In [1]: import numpy as np

In [2]: np.set_printoptions(precision=3, suppress=True, linewidth=140)

In [3]: def rd(a):
   ...:     return np.round(a, 3) + 0
   ...: 

In [4]: mat = np.array([[0, -1, -2, 1, -1, -2, 0],
   ...:     [1, 0, -1, 2, 0, -1, 1],
   ...:     [3, 2, 1, 4, 2, 1, 3],
   ...:     [1, 0, -1, 2, 0, -1, 1],
   ...:     [3, 2, 1, 4, 2, 1, 3],
   ...:     [1, 0, -1, 2, 0, -1, 1],
   ...:     [2, 1, 0, 3, 1, 0, 2],
   ...:     [0, -1, -2, 1, -1, -2, 0]])

In [5]: mat
Out[5]: 
array([[ 0, -1, -2,  1, -1, -2,  0],
       [ 1,  0, -1,  2,  0, -1,  1],
       [ 3,  2,  1,  4,  2,  1,  3],
       [ 1,  0, -1,  2,  0, -1,  1],
       [ 3,  2,  1,  4,  2,  1,  3],
       [ 1,  0, -1,  2,  0, -1,  1],
       [ 2,  1,  0,  3,  1,  0,  2],
       [ 0, -1, -2,  1, -1, -2,  0]])

In [6]: np.unique(mat.round(6), axis=0).shape
Out[6]: (4, 7)

In [7]: rd(mat @ np.linalg.pinv(mat) @ mat)
Out[7]: 
array([[ 0., -1., -2.,  1., -1., -2.,  0.],
       [ 1.,  0., -1.,  2.,  0., -1.,  1.],
       [ 3.,  2.,  1.,  4.,  2.,  1.,  3.],
       [ 1.,  0., -1.,  2.,  0., -1.,  1.],
       [ 3.,  2.,  1.,  4.,  2.,  1.,  3.],
       [ 1.,  0., -1.,  2.,  0., -1.,  1.],
       [ 2.,  1.,  0.,  3.,  1.,  0.,  2.],
       [ 0., -1., -2.,  1., -1., -2.,  0.]])

In [8]: arr = np.load("arr.npy")

In [9]: rd(arr)
Out[9]: 
array([[0.038, 0.038, 0.154, 0.077, 0.269, 0.308, 0.115],
       [0.229, 0.229, 0.114, 0.086, 0.   , 0.229, 0.114],
       [0.128, 0.205, 0.051, 0.231, 0.179, 0.128, 0.077],
       [0.296, 0.074, 0.148, 0.074, 0.296, 0.111, 0.   ],
       [0.107, 0.179, 0.143, 0.071, 0.286, 0.143, 0.071],
       [0.059, 0.059, 0.088, 0.265, 0.206, 0.147, 0.176],
       [0.2  , 0.089, 0.044, 0.156, 0.111, 0.2  , 0.2  ]])

In [10]: W1 = np.array([[8, 6, 3],
    ...:     [2, 9, 3],
    ...:     [1, 6, 1],
    ...:     [8, 4, 6],
    ...:     [6, 7, 9],
    ...:     [5, 1, 4],
    ...:     [2, 1, 3]])

In [11]: b = np.array([2, 3, 2])

In [12]: hid = np.maximum(arr @ W1 + b, 0)

In [13]: (hid > 0).astype(int)
Out[13]: 
array([[1, 1, 1],
       [1, 1, 1],
       [1, 1, 1],
       [1, 1, 1],
       [1, 1, 1],
       [1, 1, 1],
       [1, 1, 1]])

In [14]: Z = np.array([[-1, 2, 0], [-2, 2, -3], [-2, 3, 0]])

In [15]: (hid @ Z).round(6).argmax(axis=1)
Out[15]: array([1, 1, 1, 1, 1, 1, 1])

In [16]: rd(np.abs(np.linalg.eigvals(arr)).max())
Out[16]: np.float64(1.0)

In [17]: np.allclose(arr @ arr.T, arr.T @ arr)
Out[17]: False

In [18]: np.linalg.determinant(arr)
---------------------------------------------------------------------------
AttributeError                            Traceback (most recent call last)
Cell In[18], line 1
----> 1 np.linalg.determinant(arr)

AttributeError: module 'numpy.linalg' has no attribute 'determinant'

In [19]: f = np.array([-2, 3, 2])

In [20]: rd(np.polyval(f, arr[0]))
Out[20]: array([2.112, 2.112, 2.414, 2.219, 2.663, 2.734, 2.32 ])

In [21]: rd(np.correlate(arr[0], arr[5], "full"))
Out[21]: array([0.007, 0.012, 0.041, 0.054, 0.104, 0.156, 0.16 , 0.17 , 0.143, 0.078, 0.044, 0.025, 0.007])

In [22]: data = np.loadtxt("m.csv", delimiter=",")

In [23]: rd(data)
Out[23]: 
array([[-0.737,  0.285, -0.182, -0.585],
       [-0.368,  0.036, -0.635,  0.678],
       [ 0.211,  0.957,  0.11 ,  0.167],
       [-0.526, -0.041,  0.743,  0.411]])

In [24]: q = data.astype(float).copy()

In [25]: for j in range(4):
    ...:     q[:, j] -= q[:, :j] @ (q[:, :j].T @ q[:, j])
    ...:     q[:, j] /= np.linalg.norm(q[:, j])
    ...: 

In [26]: rd(q.T @ data)
Out[26]: 
array([[1., 0., 0., 0.],
       [0., 1., 0., 0.],
       [0., 0., 1., 0.],
       [0., 0., 0., 1.]])

In [27]: vec = np.array([2, 0, -1, 0])

In [28]: y = data @ vec

In [29]: b, lr = np.zeros(4), 1 / np.linalg.norm(data, 2) ** 2

In [30]: for i in range(6):
    ...:     b -= lr * data.T @ (data @ b - y)
    ...:     if i % 1 == 0: print(i, round(np.linalg.norm(data @ b - y), 3))
    ...: 
0 0.0
1 0.0
2 0.0
3 0.0
4 0.0
5 0.0

In [31]: rd(np.linalg.cond(data))
Out[31]: np.float64(1.0)

In [32]: vec = np.array([0, 0, 0, -2])

In [33]: rd(data.T @ (data @ vec))
Out[33]: array([ 0.,  0.,  0., -2.])

In [34]: rd(np.abs(np.linalg.eigvals(data)))
Out[34]: array([1., 1., 1., 1.])

In [35]: rd(np.sort(np.abs(np.degrees(np.angle(np.linalg.eigvals(data))))))
Out[35]: array([  0.   ,  95.178,  95.178, 180.   ])

In [36]: hat = np.triu(np.array([[3, 1, 3, -1], [1, -1, -2, 1], [3, 0, 1, 2], [0, 0, 1, 2]]), 1) + np.eye(4)

In [37]: other = hat @ data @ np.linalg.inv(hat)

In [38]: np.linalg.matrix_rank(other)
Out[38]: np.int64(4)

In [39]: rd(np.linalg.det(other))
Out[39]: np.float64(-1.0)

In [40]: rd(np.poly(other))
Out[40]: array([ 1.  ,  0.18,  0.  , -0.18, -1.  ])

In [41]: rd(np.trace(other)), rd(np.trace(data))
Out[41]: (np.float64(-0.18), np.float64(-0.18))

In [42]: q, R = np.linalg.qr(data)

In [43]: rd(q.T @ q)
Out[43]: 
array([[1., 0., 0., 0.],
       [0., 1., 0., 0.],
       [0., 0., 1., 0.],
       [0., 0., 0., 1.]])

In [44]: np.allclose(R.T @ R, data.T @ data)
Out[44]: True

In [45]: rd(q @ R)
Out[45]: 
array([[-0.737,  0.285, -0.182, -0.585],
       [-0.368,  0.036, -0.635,  0.678],
       [ 0.211,  0.957,  0.11 ,  0.167],
       [-0.526, -0.041,  0.743,  0.411]])

In [46]: rd(np.abs(np.diag(R)))
Out[46]: array([1., 1., 1., 1.])

In [47]: rd(abs(R[0, 0])), rd(np.linalg.norm(data[:, 0]))
Out[47]: (np.float64(1.0), np.float64(1.0))

In [48]: q.shape, R.shape
Out[48]: ((4, 4), (4, 4))

In [49]: rd(q)
Out[49]: 
array([[-0.737,  0.285, -0.182, -0.585],
       [-0.368,  0.036, -0.635,  0.678],
       [ 0.211,  0.957,  0.11 ,  0.167],
       [-0.526, -0.041,  0.743,  0.411]])

In [50]: feats = np.loadtxt("w.csv", delimiter=",")

In [51]: feats
Out[51]: 
array([[0., 0., 0., 3., 0.],
       [0., 0., 0., 3., 0.],
       [0., 0., 0., 3., 0.],
       [0., 0., 0., 3., 8.],
       [0., 0., 0., 0., 0.],
       [0., 0., 0., 3., 0.],
       [0., 0., 0., 9., 5.],
       [0., 0., 0., 3., 4.],
       [0., 0., 0., 5., 7.],
       [0., 0., 0., 0., 0.],
       [0., 0., 0., 1., 5.],
       [0., 0., 0., 1., 5.],
       [0., 0., 0., 3., 8.],
       [0., 0., 0., 1., 0.],
       [0., 0., 0., 7., 6.],
       [0., 0., 0., 5., 0.],
       [0., 0., 2., 0., 0.],
       [0., 0., 0., 7., 6.],
       [0., 0., 0., 5., 0.],
       [0., 0., 0., 3., 0.],
       [0., 0., 0., 0., 0.],
       [0., 0., 0., 3., 0.],
       [0., 0., 0., 3., 8.],
       [0., 0., 0., 7., 2.],
       [0., 0., 0., 3., 4.],
       [0., 0., 0., 3., 8.],
       [0., 0., 0., 0., 0.],
       [0., 0., 0., 1., 0.]])

In [52]: vec = np.array([1, 0, 3, 2, 1])

In [53]: np.sign((feats @ vec).round(6))
Out[53]: array([1., 1., 1., 1., 0., 1., 1., 1., 1., 0., 1., 1., 1., 1., 1., 1., 1., 1., 1., 1., 0., 1., 1., 1., 1., 1., 0., 1.])

In [54]: feats @ np.eye(5)[3]
Out[54]: array([3., 3., 3., 3., 0., 3., 9., 3., 5., 0., 1., 1., 3., 1., 7., 5., 0., 7., 5., 3., 0., 3., 3., 7., 3., 3., 0., 1.])

In [55]: feats @ np.ones(5)
Out[55]: 
array([ 3.,  3.,  3., 11.,  0.,  3., 14.,  7., 12.,  0.,  6.,  6., 11.,  1., 13.,  5.,  2., 13.,  5.,  3.,  0.,  3., 11.,  9.,  7., 11.,
        0.,  1.])

In [56]: np.linalg.norm(feats @ vec) <= np.linalg.norm(feats, 2) * np.linalg.norm(vec) + 1e-9
Out[56]: np.True_

In [57]: feats @ (2 * vec)
Out[57]: 
array([12., 12., 12., 28.,  0., 12., 46., 20., 34.,  0., 14., 14., 28.,  4., 40., 20., 12., 40., 20., 12.,  0., 12., 28., 32., 20., 28.,
        0.,  4.])

In [58]: feats @ vec
Out[58]: 
array([ 6.,  6.,  6., 14.,  0.,  6., 23., 10., 17.,  0.,  7.,  7., 14.,  2., 20., 10.,  6., 20., 10.,  6.,  0.,  6., 14., 16., 10., 14.,
        0.,  2.])

In [59]: U, sv, Vt = np.linalg.svd(feats)

In [60]: rd(sv)
Out[60]: array([27.598, 11.889,  2.   ,  0.   ,  0.   ])

In [61]: other = U[:, :3] @ np.diag(sv[:3]) @ Vt[:3]

In [62]: np.linalg.matrix_rank(feats, rtol=0.05)
Out[62]: np.int64(3)

In [63]: rd(np.abs(feats - other).max())
Out[63]: np.float64(0.0)

In [64]: np.linalg.matrix_rank(other)
Out[64]: np.int64(3)

In [65]: rd(np.linalg.norm(feats - other) / np.linalg.norm(feats))
Out[65]: np.float64(0.0)
